$ ipython --no-banner

In [1]: import numpy as np

In [2]: np.set_printoptions(suppress=True, linewidth=200)

In [3]: def rnd(a):
   ...:     return np.round(a, 1) + 0
   ...: 

In [4]: feats = np.load("layer14.npy")

In [5]: feats
Out[5]: 
array([[ 2,  3,  0,  2,  3],
       [-2, -1, -4, -2, -1],
       [-2, -1, -4, -2, -1]])

In [6]: r = np.linalg.matrix_rank(feats)

In [7]: r
Out[7]: np.int64(2)

In [8]: ns = np.linalg.svd(feats)[2][r:].T

In [9]: np.allclose(feats @ ns, 0)
Out[9]: True

In [10]: [int(np.linalg.matrix_rank(feats[:, :j + 1])) for j in range(5)]
Out[10]: [1, 2, 2, 2, 2]

In [11]: rnd(feats @ ns)
Out[11]: 
array([[0., 0., 0.],
       [0., 0., 0.],
       [0., 0., 0.]])

In [12]: np.linalg.matrix_rank(feats.T @ feats), np.linalg.matrix_rank(feats @ feats.T)
Out[12]: (np.int64(2), np.int64(2))

In [13]: [int(np.linalg.matrix_rank(np.delete(feats, i, axis=0))) for i in range(3)]
Out[13]: [1, 2, 2]

In [14]: left, sv, vt = np.linalg.svd(feats)

In [15]: vecs = vt[:(sv > 1e-8).sum()]

In [16]: rng = np.random.default_rng(627346)

In [17]: vec = feats[0] + -2 * feats[1] + rng.integers(2) * np.eye(5)[4]

In [18]: vec
Out[18]: array([6., 5., 8., 6., 5.])

In [19]: np.linalg.matrix_rank(np.vstack([feats, vec]))
Out[19]: np.int64(2)

In [20]: rnd(vecs.T @ vecs)
Out[20]: 
array([[ 0.2,  0.2,  0.2,  0.2,  0.2],
       [ 0.2,  0.4, -0.1,  0.2,  0.4],
       [ 0.2, -0.1,  0.9,  0.2, -0.1],
       [ 0.2,  0.2,  0.2,  0.2,  0.2],
       [ 0.2,  0.4, -0.1,  0.2,  0.4]])

In [21]: rnd(np.diag(vecs.T @ vecs))
Out[21]: array([0.2, 0.4, 0.9, 0.2, 0.4])

In [22]: rnd(feats @ np.linalg.pinv(feats) @ feats)
Out[22]: 
array([[ 2.,  3.,  0.,  2.,  3.],
       [-2., -1., -4., -2., -1.],
       [-2., -1., -4., -2., -1.]])

In [23]: try:
    ...:     np.linalg.inv(feats)
    ...: except np.linalg.LinAlgError as e:
    ...:     print(repr(e))
    ...: 
LinAlgError('Last 2 dimensions of the array must be square')

In [24]: np.linalg.lstsq(feats[:-1].T, feats[-1])[2]
Out[24]: np.int32(2)

In [25]: np.unique(feats.round(6), axis=0).shape
Out[25]: (2, 5)

In [26]: np.linalg.cond(feats) > 100
Out[26]: np.True_

In [27]: A2 = feats / np.sqrt((feats ** 2).mean(axis=1, keepdims=True))

In [28]: rnd(A2[2])
Out[28]: array([-0.9, -0.4, -1.8, -0.9, -0.4])

In [29]: np.linalg.matrix_rank(feats - feats.mean(axis=1, keepdims=True))
Out[29]: np.int64(1)

In [30]: mat = np.diag(np.array([-3, -2, -2, -5, -1])) + 4 * np.eye(5, k=1) + 4 * np.eye(5, k=-1)

In [31]: mat
Out[31]: 
array([[-3.,  4.,  0.,  0.,  0.],
       [ 4., -2.,  4.,  0.,  0.],
       [ 0.,  4., -2.,  4.,  0.],
       [ 0.,  0.,  4., -5.,  4.],
       [ 0.,  0.,  0.,  4., -1.]])

In [32]: r0 = np.array([-1, -2, 0])

In [33]: np.polyval(r0, mat[1])
Out[33]: array([-24.,   0., -24.,   0.,   0.])

In [34]: np.cross(mat[1, :3], mat[0, :3])
Out[34]: array([-16., -12.,  10.])

In [35]: np.array([np.convolve(row, r0, "same") for row in mat])
Out[35]: 
array([[ 2., -8.,  0.,  0.,  0.],
       [-6.,  0., -8.,  0.,  0.],
       [-4., -6.,  0., -8.,  0.],
       [ 0., -4., -3.,  6., -8.],
       [ 0.,  0., -4., -7.,  2.]])

In [36]: np.correlate(mat[1], mat[0], "full")
Out[36]: array([  0.,   0.,   0.,  16., -20.,  22., -12.,   0.,   0.])

In [37]: evals, vecs = np.linalg.eigvalsh(mat)
Traceback (most recent call last):
  Cell In[37], line 1
    evals, vecs = np.linalg.eigvalsh(mat)
ValueError: too many values to unpack (expected 2)


In [38]: evals, vecs = np.linalg.eigh(mat)

In [39]: rnd(vecs.T @ mat @ vecs)
Out[39]: 
array([[-9.9,  0. ,  0. ,  0. ,  0. ],
       [ 0. , -6.9,  0. ,  0. ,  0. ],
       [ 0. ,  0. , -2.1,  0. ,  0. ],
       [ 0. ,  0. ,  0. ,  1.5,  0. ],
       [ 0. ,  0. ,  0. ,  0. ,  4.4]])

In [40]: (evals > 1e-8).sum(), (evals < -1e-8).sum()
Out[40]: (np.int64(2), np.int64(3))

In [41]: rnd(np.linalg.eigvalsh(mat + 4 * np.eye(5)))
Out[41]: array([-5.9, -2.9,  1.9,  5.5,  8.4])

In [42]: rnd(np.linalg.eigvalsh(mat @ mat))
Out[42]: array([ 2.2,  4.2, 18.9, 46.9, 98.7])

In [43]: rnd(vecs.T @ vecs)
Out[43]: 
array([[1., 0., 0., 0., 0.],
       [0., 1., 0., 0., 0.],
       [0., 0., 1., 0., 0.],
       [0., 0., 0., 1., 0.],
       [0., 0., 0., 0., 1.]])

In [44]: rnd(np.linalg.eigvalsh(mat).min())
Out[44]: np.float64(-9.9)

In [45]: [round(float(np.linalg.det(mat[:i, :i])), 2) + 0 for i in range(1, 6)]
Out[45]: [-3.0, -10.0, 68.0, -180.0, -908.0]

In [46]: rnd(np.sort(np.abs(np.linalg.eigvals(mat))))
Out[46]: array([1.5, 2.1, 4.4, 6.9, 9.9])

In [47]: mat.inv()
Traceback (most recent call last):
  Cell In[47], line 1
    mat.inv()
AttributeError: 'numpy.ndarray' object has no attribute 'inv'


In [48]: rnd(np.linalg.det(mat))
Out[48]: np.float64(-908.0)

In [49]: rnd(np.abs(np.linalg.eigvals(mat)).max())
Out[49]: np.float64(9.9)

In [50]: J = np.array([[-5, -3, -8],
    ...:     [-5, -3, -8],
    ...:     [-15, -9, -24],
    ...:     [0, 0, 0],
    ...:     [-20, -12, -32]])

In [51]: np.linalg.matrix_rank(J, rtol=0.1)
Out[51]: np.int64(1)

In [52]: [round(float(x), 1) for x in np.linalg.svd(J, compute_uv=False)[:3]]
Out[52]: [51.4, 0.0, 0.0]

In [53]: rnd(J @ np.linalg.pinv(J) @ J)
Out[53]: 
array([[ -5.,  -3.,  -8.],
       [ -5.,  -3.,  -8.],
       [-15.,  -9., -24.],
       [  0.,   0.,   0.],
       [-20., -12., -32.]])

In [54]: rnd(np.trace(np.linalg.pinv(J) @ J))
Out[54]: np.float64(1.0)

In [55]: np.allclose(J[:-1].T @ np.linalg.lstsq(J[:-1].T, J[-1])[0], J[-1])
Out[55]: True
